>>> import numpy as np
>>> from numpy import linalg as LA
>>> np.set_printoptions(precision=2, suppress=True, linewidth=100, floatmode="fixed")
>>> mat = np.loadtxt("layer15.csv", delimiter=",")
>>> print(mat)
[[-1.00  1.00  1.00  1.00]
 [ 1.00 -1.00  1.00  1.00]
 [ 1.00  1.00 -1.00  1.00]
 [ 1.00  1.00  1.00 -1.00]]
>>> ev, evecs = LA.eigh(mat)
>>> print(np.round(evecs.T @ evecs, 2) + 0)
[[1.00 0.00 0.00 0.00]
 [0.00 1.00 0.00 0.00]
 [0.00 0.00 1.00 0.00]
 [0.00 0.00 0.00 1.00]]
>>> evecs @ np.diag(ev) @ evecs.T
array([[-1.00,  1.00,  1.00,  1.00],
       [ 1.00, -1.00,  1.00,  1.00],
       [ 1.00,  1.00, -1.00,  1.00],
       [ 1.00,  1.00,  1.00, -1.00]])
>>> np.round(evecs.T @ mat @ evecs, 2) + 0
array([[-2.00,  0.00,  0.00,  0.00],
       [ 0.00, -2.00,  0.00,  0.00],
       [ 0.00,  0.00, -2.00,  0.00],
       [ 0.00,  0.00,  0.00,  2.00]])
>>> np.abs(evecs[:, -1])
array([0.50, 0.50, 0.50, 0.50])
>>> np.allclose(mat @ mat.T, mat.T @ mat)
True
>>> print((mat @ mat)[0])
[4.00 0.00 0.00 0.00]
>>> Y = np.array([[1, 3], [3, 1]])
>>> basis = np.array([[2]])
>>> arr = np.block([[Y, np.zeros((2, 1))], [np.zeros((1, 2)), basis]])
>>> arr
array([[1.00, 3.00, 0.00],
       [3.00, 1.00, 0.00],
       [0.00, 0.00, 2.00]])
>>> rng = np.random.default_rng(24046)
>>> idx = rng.permutation(3)
>>> print(idx)
[2 1 0]
>>> Y = arr[idx][:, idx]
>>> np.trace(Y)
np.float64(4.0)
>>> print(Y)
[[2.00 0.00 0.00]
 [0.00 1.00 3.00]
 [0.00 3.00 1.00]]
>>> print(np.diag(Y))
[2.00 1.00 1.00]
>>> np.sort(np.abs(LA.eigvals(Y)))
array([2.00, 2.00, 4.00])
>>> print(np.allclose(Y, arr))
False
>>> print(round(float(LA.det(Y)), 2), np.round(LA.det(arr[idx]), 2))
-16.0 16.0
>>> q, evecs = LA.qr(Y[:, :2])[0], LA.qr(Y[:, 2:])[0]
>>> s = LA.svd(q.T @ evecs, compute_uv=False)
>>> (s > 0.9).sum()
np.int64(0)
>>> s
array([0.60])
>>> Y = LA.inv(arr)
>>> round(LA.det(arr) * LA.det(Y), 2)
np.float64(1.0)
>>> print(Y)
[[-0.12  0.38  0.00]
 [ 0.38 -0.12  0.00]
 [ 0.00  0.00  0.50]]
>>> print(LA.inv(Y))
[[1.00 3.00 0.00]
 [3.00 1.00 0.00]
 [0.00 0.00 2.00]]
>>> np.round(LA.cond(arr), 2)
np.float64(2.0)
>>> def softmax(z):
...     e = np.exp(z - z.max(axis=-1, keepdims=True))
...     return e / e.sum(axis=-1, keepdims=True)
... 
>>> softmax(arr).sum(axis=1)
array([1.00, 1.00, 1.00])
>>> softmax(arr[0] + 4)
array([0.11, 0.84, 0.04])
>>> S = arr @ arr.T / np.sqrt(3)
>>> softmax(S + np.triu(np.full(S.shape, -np.inf), 1))
array([[1.00, 0.00, 0.00],
       [0.09, 0.91, 0.00],
       [0.08, 0.08, 0.83]])
>>> softmax(S)[0] @ arr
array([1.18, 2.81, 0.01])
>>> print(round(np.abs(LA.eigvals(arr)).max(), 2))
4.0
>>> np.round(LA.det(arr), 2)
np.float64(-16.0)
>>> LA.matrix_power(arr, 3)
array([[28.00, 36.00,  0.00],
       [36.00, 28.00,  0.00],
       [ 0.00,  0.00,  8.00]])
>>> np.allclose(arr @ arr.T, arr.T @ arr)
True
>>> F = np.load("a.npy")
>>> F
array([[0.50, 0.00, 0.50],
       [0.00, 1.00, 0.00],
       [0.00, 0.00, 1.00]])
>>> # 2 blocks once reordered
>>> (LA.matrix_power((F != 0) + (F.T != 0) + np.eye(3), 3) > 0).astype(int)
array([[1, 0, 1],
       [0, 1, 0],
       [1, 0, 1]])
>>> A = np.loadtxt("arr.csv", delimiter=",")
>>> A
array([[ 4.00,  3.00,  1.00],
       [-3.00,  4.00,  4.00],
       [ 3.00,  0.00, -3.00],
       [ 3.00,  0.00, -3.00],
       [ 4.00,  3.00,  1.00],
       [ 0.00,  4.00,  1.00],
       [ 0.00,  4.00,  1.00],
       [ 0.00,  0.00,  0.00],
       [ 4.00,  3.00,  1.00],
       [ 0.00,  0.00,  0.00],
       [ 0.00,  4.00,  1.00],
       [ 3.00,  0.00, -3.00],
       [ 0.00,  0.00,  0.00],
       [ 0.00,  0.00,  0.00],
       [ 0.00,  0.00,  0.00],
       [ 7.00,  3.00, -2.00],
       [ 0.00,  0.00,  0.00],
       [ 0.00,  0.00,  0.00],
       [ 0.00,  4.00,  1.00],
       [ 0.00,  4.00,  1.00],
       [ 0.00,  0.00,  0.00],
       [ 3.00,  0.00, -3.00],
       [ 3.00,  0.00, -3.00]])
>>> Ac = (A - A.mean(axis=0)) / A.std(axis=0)
>>> Ac.std(axis=0)
array([1.00, 1.00, 1.00])
>>> b = LA.lstsq(np.delete(Ac, 0, axis=1), Ac[:, 0])[0]
>>> np.abs(b).argmax()
np.int64(1)
>>> b
array([ 0.56, -0.95])
>>> print(round(float(1 - np.var(Ac[:, 0] - np.delete(Ac, 0, axis=1) @ b)), 2))
0.54
>>> x = np.array([3, 2, 4])
>>> target = A @ x
>>> np.round(LA.pinv(A) @ A, 2) + 0
array([[1.00, 0.00, 0.00],
       [0.00, 1.00, 0.00],
       [0.00, 0.00, 1.00]])
>>> target = target + 0.3 * rng.normal(size=23)
>>> target.round(2) + 0
array([22.00, 15.30, -2.63, -2.78, 22.06, 12.16, 11.74,  0.00, 21.77,  0.85, 12.16, -3.02,  0.33,
        0.74,  0.07, 19.14,  0.36,  0.22, 12.22, 11.39, -0.06, -3.10, -3.02])
>>> b, *_ = LA.lstsq(A, target)
>>> b.round()
array([3.00, 2.00, 4.00])
>>> np.round(LA.norm(target - A @ b), 2)
np.float64(1.56)
>>> print(b)
[3.00 2.00 3.98]
>>> m1 = np.cumsum(np.array([[2, 0, -1],
...     [1, 1, 0],
...     [-2, -2, -2],
...     [3, -3, 2],
...     [2, -3, -2],
...     [3, 3, -2],
...     [-3, -1, -3],
...     [0, 2, 1],
...     [-2, 1, 1],
...     [-2, 0, 1],
...     [2, 2, 2],
...     [2, 0, 0],
...     [-1, 2, 2],
...     [3, 0, 0],
...     [3, -3, -1],
...     [3, 0, 2],
...     [-3, 2, 2],
...     [0, -1, 3],
...     [3, 3, 1],
...     [-1, 1, -3],
...     [-1, 1, -1],
...     [0, -2, 1],
...     [-1, -2, -2]]), axis=0)
>>> m1
array([[ 2,  0, -1],
       [ 3,  1, -1],
       [ 1, -1, -3],
       [ 4, -4, -1],
       [ 6, -7, -3],
       [ 9, -4, -5],
       [ 6, -5, -8],
       [ 6, -3, -7],
       [ 4, -2, -6],
       [ 2, -2, -5],
       [ 4,  0, -3],
       [ 6,  0, -3],
       [ 5,  2, -1],
       [ 8,  2, -1],
       [11, -1, -2],
       [14, -1,  0],
       [11,  1,  2],
       [11,  0,  5],
       [14,  3,  6],
       [13,  4,  3],
       [12,  5,  2],
       [12,  3,  3],
       [11,  1,  1]])
>>> ang = np.radians(135)
>>> Rm = np.eye(3)
>>> Rm[1, 1] = Rm[0, 0] = np.cos(ang)
>>> Rm[1, 0], Rm[0, 1] = -np.sin(ang), np.sin(ang)
>>> Rm
array([[-0.71,  0.71,  0.00],
       [-0.71, -0.71,  0.00],
       [ 0.00,  0.00,  1.00]])
>>> Y = m1 @ Rm.T
>>> np.allclose(m1 @ m1.T, Y @ Y.T)
True
>>> np.abs(Y - m1).max(axis=0)
array([24.61, 17.02,  0.00])
>>> x = np.array([-1, -1, 1])
>>> target = Rm @ x
>>> b, lr = np.zeros(3), 1 / LA.norm(Rm, 2) ** 2
>>> for i in range(60):
...     b -= lr * Rm.T @ (Rm @ b - target)
...     if i % 10 == 0: print(i, round(LA.norm(Rm @ b - target), 2))
... 
0 0.0
10 0.0
20 0.0
30 0.0
40 0.0
50 0.0
>>> np.round(LA.cond(Rm), 2)
np.float64(1.0)
>>> Y = np.c_[m1[:, :2] @ np.array([[0, 1], [0, 3]]), np.array([-4, 4, 8, 3, -2, 6, 5, -4, -1, 2, 6, 7, 5, -3, -8, -8, -2, -2, 0, -2, 3, 1, -3])]
>>> Y
array([[  0,   2,  -4],
       [  0,   6,   4],
       [  0,  -2,   8],
       [  0,  -8,   3],
       [  0, -15,  -2],
       [  0,  -3,   6],
       [  0,  -9,   5],
       [  0,  -3,  -4],
       [  0,  -2,  -1],
       [  0,  -4,   2],
       [  0,   4,   6],
       [  0,   6,   7],
       [  0,  11,   5],
       [  0,  14,  -3],
       [  0,   8,  -8],
       [  0,  11,  -8],
       [  0,  14,  -2],
       [  0,  11,  -2],
       [  0,  23,   0],
       [  0,  25,  -2],
       [  0,  27,   3],
       [  0,  21,   1],
       [  0,  14,  -3]])
>>> np.round(LA.norm(Y - m1 @ LA.lstsq(m1, Y)[0], axis=0), 2) + 0
array([ 0.00,  0.00, 20.16])
>>> LA.norm(LA.qr(m1)[0].T @ Y, axis=0) ** 2 / ((Y ** 2).sum(axis=0) + 1e-12)
array([0.00, 1.00, 0.13])
>>> LA.matrix_rank(np.c_[m1, Y])
np.int64(4)
>>> Ac = m1 - m1.mean(axis=0)
>>> evecs = LA.svd(Ac)[2][:2]
>>> Y = Ac - Ac @ evecs.T @ evecs
>>> print((Ac @ evecs.T).std(axis=0))
[5.33 2.63]
>>> np.diag(evecs.T @ evecs)
array([0.96, 0.52, 0.52])
>>> np.round(LA.norm(Y) / LA.norm(Ac), 2)
np.float64(0.26)
>>> Y.std(axis=0)
array([0.34, 1.12, 1.12])
>>> Y = np.array([[-3, -2, 1], [3, -1, 1], [-2, 0, -2]])
>>> J = Y - Y.T
>>> J
array([[ 0, -5,  3],
       [ 5,  0,  1],
       [-3, -1,  0]])
>>> np.einsum("ii->", mat)
np.float64(-4.0)
>>> round(float(LA.det(mat.T)), 2)
-16.0
>>> np.einsum("ij,ji->", mat, mat)
np.float64(16.0)
>>> np.kron(np.eye(2, dtype=int), mat)
array([[-1.00,  1.00,  1.00,  1.00, -0.00,  0.00,  0.00,  0.00],
       [ 1.00, -1.00,  1.00,  1.00,  0.00, -0.00,  0.00,  0.00],
       [ 1.00,  1.00, -1.00,  1.00,  0.00,  0.00, -0.00,  0.00],
       [ 1.00,  1.00,  1.00, -1.00,  0.00,  0.00,  0.00, -0.00],
       [-0.00,  0.00,  0.00,  0.00, -1.00,  1.00,  1.00,  1.00],
       [ 0.00, -0.00,  0.00,  0.00,  1.00, -1.00,  1.00,  1.00],
       [ 0.00,  0.00, -0.00,  0.00,  1.00,  1.00, -1.00,  1.00],
       [ 0.00,  0.00,  0.00, -0.00,  1.00,  1.00,  1.00, -1.00]])
>>> round(float(LA.eigvals(mat).sum().real), 2)
-4.0
>>> round(float(LA.det(mat[::-1])), 2)
-16.0
>>> np.poly(mat)
array([  1.00,   4.00,   0.00, -16.00, -16.00])
>>> [round(float(x), 2) for x in LA.svd(J, compute_uv=False)[:3]]
[5.92, 5.92, 0.0]
>>> np.round(np.abs(LA.eigvals(J)).max(), 2)
np.float64(5.92)
>>> print(np.allclose(J, J.T))
False
>>> (J - J.T) / 2
array([[ 0.00, -5.00,  3.00],
       [ 5.00,  0.00,  1.00],
       [-3.00, -1.00,  0.00]])
>>> np.round(np.sort(np.abs(LA.eigvals(J))), 2) + 0
array([0.00, 5.92, 5.92])
>>> np.trace(J)
np.int64(0)
>>> LA.matrix_power(J, 2)
array([[-34,  -3,  -5],
       [ -3, -26,  15],
       [ -5,  15, -10]])
>>> np.allclose(J @ J.T, J.T @ J)
True
